% python3 -q
>>> import numpy as np
>>> from numpy import linalg as LA
>>> np.set_printoptions(precision=1, suppress=True, linewidth=120)
>>> arr = 0.5 ** np.abs(np.subtract.outer(np.arange(14), np.arange(14)))
>>> arr.round(1) + 0
array([[1. , 0.5, 0.2, 0.1, 0.1, 0. , 0. , 0. , 0. , 0. , 0. , 0. , 0. , 0. ],
       [0.5, 1. , 0.5, 0.2, 0.1, 0.1, 0. , 0. , 0. , 0. , 0. , 0. , 0. , 0. ],
       [0.2, 0.5, 1. , 0.5, 0.2, 0.1, 0.1, 0. , 0. , 0. , 0. , 0. , 0. , 0. ],
       [0.1, 0.2, 0.5, 1. , 0.5, 0.2, 0.1, 0.1, 0. , 0. , 0. , 0. , 0. , 0. ],
       [0.1, 0.1, 0.2, 0.5, 1. , 0.5, 0.2, 0.1, 0.1, 0. , 0. , 0. , 0. , 0. ],
       [0. , 0.1, 0.1, 0.2, 0.5, 1. , 0.5, 0.2, 0.1, 0.1, 0. , 0. , 0. , 0. ],
       [0. , 0. , 0.1, 0.1, 0.2, 0.5, 1. , 0.5, 0.2, 0.1, 0.1, 0. , 0. , 0. ],
       [0. , 0. , 0. , 0.1, 0.1, 0.2, 0.5, 1. , 0.5, 0.2, 0.1, 0.1, 0. , 0. ],
       [0. , 0. , 0. , 0. , 0.1, 0.1, 0.2, 0.5, 1. , 0.5, 0.2, 0.1, 0.1, 0. ],
       [0. , 0. , 0. , 0. , 0. , 0.1, 0.1, 0.2, 0.5, 1. , 0.5, 0.2, 0.1, 0.1],
       [0. , 0. , 0. , 0. , 0. , 0. , 0.1, 0.1, 0.2, 0.5, 1. , 0.5, 0.2, 0.1],
       [0. , 0. , 0. , 0. , 0. , 0. , 0. , 0.1, 0.1, 0.2, 0.5, 1. , 0.5, 0.2],
       [0. , 0. , 0. , 0. , 0. , 0. , 0. , 0. , 0.1, 0.1, 0.2, 0.5, 1. , 0.5],
       [0. , 0. , 0. , 0. , 0. , 0. , 0. , 0. , 0. , 0.1, 0.1, 0.2, 0.5, 1. ]])
>>> x = np.array([3, 3, -1, 1, -1, 2, 0, 2, 2, -3, -3, 0, 3, -1])
>>> rhs = arr @ x
>>> rhs.round(1) + 0
array([ 4.4,  4.3,  1.8,  1.7,  1.1,  2.4,  1.9,  2.4,  1.1, -2.6, -3.1, -0.6,  1.6,  0. ])
>>> LA.solve(arr, rhs)
array([ 3.,  3., -1.,  1., -1.,  2.,  0.,  2.,  2., -3., -3.,  0.,  3., -1.])
>>> LA.solve(arr, arr[:, 10])
array([0., 0., 0., 0., 0., 0., 0., 0., 0., 0., 1., 0., 0., 0.])
>>> rng = np.random.default_rng(94)
>>> other = arr + rng.integers(-2, 3, (14, 3)) @ rng.integers(-2, 3, (3, 14))
>>> other.round(1) + 0
array([[-5. ,  4.5,  3.2, -1.9,  1.1, -4. , -6. , -2. , -1. ,  2. ,  5. ,  0. ,  0. , -3. ],
       [-0.5, -1. ,  4.5,  4.2, -1.9, -2.9, -2. , -2. , -2. ,  0. , -2. ,  1. ,  5. , -1. ],
       [ 4.2,  0.5, -1. ,  4.5, -1.8, -1.9, -1.9, -4. ,  6. , -8. , -4. , -8. ,  2. ,  6. ],
       [ 1.1,  2.2, -4.5, -5. ,  3.5,  5.2,  4.1,  4.1,  1. ,  2. ,  3. ,  1. , -7. ,  0. ],
       [ 3.1, -1.9, -0.8,  2.5,  0. ,  1.5,  2.2,  0.1,  1.1, -2. , -3. , -1. ,  1. ,  2. ],
       [ 4. , -3.9,  0.1,  4.2, -1.5,  2. ,  3.5,  0.2,  0.1, -1.9, -5. ,  0. ,  3. ,  2. ],
       [-4. ,  4. , -1.9, -7.9,  4.2,  3.5,  2. ,  4.5, -1.8,  6.1,  7.1,  4. , -7. , -4. ],
       [-4. ,  0. ,  3. , -1.9,  1.1,  0.2,  0.5,  3. , -4.5,  6.2,  3.1,  6.1,  0. , -5. ],
       [-2. ,  0. ,  0. , -4. ,  2.1,  3.1,  3.2,  4.5, -3. ,  6.5,  3.2,  6.1, -2.9, -4. ],
       [-2. ,  4. , -4. , -8. ,  4. ,  4.1,  2.1,  4.2,  0.5,  5. ,  6.5,  2.2, -7.9, -1.9],
       [ 0. ,  0. ,  1. ,  2. , -1. , -2. , -1.9, -1.9,  1.2, -1.5,  0. , -1.5,  2.2,  1.1],
       [ 4. ,  0. , -6. , -4. ,  2. ,  6. ,  6. ,  4.1,  2.1,  0.2,  0.5,  1. , -5.5,  2.2],
       [ 5. , -2. , -1. ,  6. , -3. , -2. , -1. , -4. ,  5.1, -7.9, -5.8, -6.5,  5. ,  6.5],
       [-3. ,  2. ,  3. ,  2. , -1. , -5. , -6. , -4. ,  1. , -1.9,  1.1, -2.8,  3.5,  1. ]])
>>> np.abs(other - arr).sum(axis=1)
array([39., 31., 54., 44., 22., 30., 60., 37., 44., 54., 19., 42., 60., 36.])
>>> LA.matrix_rank(other - arr, tol=1e-8)
np.int64(3)
>>> w, evecs = LA.eigh(arr)
>>> round(float(w.sum()), 1), np.trace(arr)
(14.0, np.float64(14.0))
>>> LA.eigvalsh(arr + -2 * np.eye(14))
array([-1.7, -1.7, -1.6, -1.6, -1.6, -1.5, -1.4, -1.3, -1.1, -0.9, -0.6, -0.2,  0.3,  0.8])
>>> LA.svd(arr, compute_uv=False)
array([2.8, 2.3, 1.8, 1.4, 1.1, 0.9, 0.7, 0.6, 0.5, 0.4, 0.4, 0.4, 0.3, 0.3])
>>> w, evecs = LA.eigh(arr)
>>> x = np.array([-1, 0, -2, -3, 2, 0, -2, 2, -2, 2, 2, 0, -3, 1])
>>> np.round(x @ arr @ x, 1)
np.float64(34.8)
>>> np.round(np.abs(arr).sum(axis=1).max(), 1), np.round(np.abs(w).max(), 1)
(np.float64(3.0), np.float64(2.8))
>>> np.round(x @ arr @ x / (x @ x), 1), round(w[0], 1), round(w[-1], 1)
(np.float64(0.7), np.float64(0.3), np.float64(2.8))
>>> LA.eigvalsh(arr[1:, 1:])
array([0.3, 0.4, 0.4, 0.4, 0.5, 0.5, 0.6, 0.8, 1. , 1.3, 1.7, 2.3, 2.8])
>>> feats = np.loadtxt("m.csv", delimiter=",")
>>> feats
array([[ 0.,  1.,  2.,  2.],
       [ 2.,  3.,  4.,  4.],
       [ 4.,  5.,  4.,  6.],
       [ 6.,  7.,  5.,  6.],
       [ 8.,  9.,  5.,  8.],
       [ 9., 11.,  7.,  8.],
       [11., 12.,  7., 10.],
       [11., 14.,  7., 12.],
       [11., 15.,  7., 13.],
       [11., 17.,  8., 14.],
       [11., 19., 10., 16.],
       [12., 21., 11., 17.],
       [12., 22., 12., 19.],
       [14., 24., 14., 21.],
       [16., 26., 15., 21.],
       [17., 28., 17., 23.],
       [19., 30., 17., 24.],
       [20., 32., 19., 26.],
       [21., 33., 19., 26.],
       [22., 33., 20., 27.],
       [24., 33., 20., 29.],
       [24., 33., 21., 29.],
       [26., 35., 22., 30.],
       [26., 35., 22., 30.],
       [26., 37., 22., 30.],
       [26., 37., 22., 30.],
       [26., 39., 23., 30.],
       [27., 41., 23., 31.],
       [29., 43., 24., 33.],
       [30., 45., 26., 33.],
       [32., 45., 28., 34.],
       [32., 45., 30., 34.],
       [32., 46., 32., 36.],
       [32., 48., 32., 37.],
       [32., 48., 33., 39.],
       [32., 48., 33., 41.],
       [32., 50., 34., 42.],
       [34., 52., 34., 43.],
       [36., 52., 36., 43.],
       [37., 54., 37., 45.],
       [39., 56., 38., 46.],
       [39., 58., 39., 47.],
       [39., 58., 41., 49.],
       [41., 59., 42., 49.],
       [43., 60., 43., 51.]])
>>> left, sv, VT = LA.svd(feats)
>>> sv
array([403.4,  12. ,   9.1,   6.7])
>>> other = left[:, :1] @ np.diag(sv[:1]) @ VT[:1]
>>> round(float(np.abs(feats - other).max()), 1)
2.8
>>> LA.matrix_rank(other)
np.int64(1)
>>> round(LA.norm(feats - other) / LA.norm(feats), 1)
np.float64(0.0)
>>> F = np.load("w.npy")
>>> F.round(1) + 0
array([[-1.2,  0.2, -2.2, -2.2, -0.5, -1. , -2.3, -0.9,  0.7, -0.8,  1.7,  0.9,  1.2],
       [ 0.5,  0.4,  0.4,  0.6,  0.9,  2.1, -0.4,  0.2,  1.4,  0.7, -1. ,  0.8, -1.1],
       [-1. ,  3.4,  4.5,  0. ,  5.7,  4.5,  0.5,  1.3, -2.1,  5.9, -2.6, -0.6, -4.6],
       [ 2.6, -1.1,  0.8,  3.4, -2.5, -1.7, -0.2, -1.5,  2.2, -2.3,  3.2, -1.1,  1.5],
       [ 0.1, -1. ,  1.7,  0.9, -0.3, -1.3,  4.3,  1.7, -3.6,  0.3, -2.6, -1.7, -0.3]])
>>> # rank 4
>>> np.argsort(-LA.norm(F, axis=0).round(6), kind="stable")[:3]
array([9, 4, 5])
>>> np.round(LA.norm(F, 2) / LA.norm(F), 1)
np.float64(0.8)
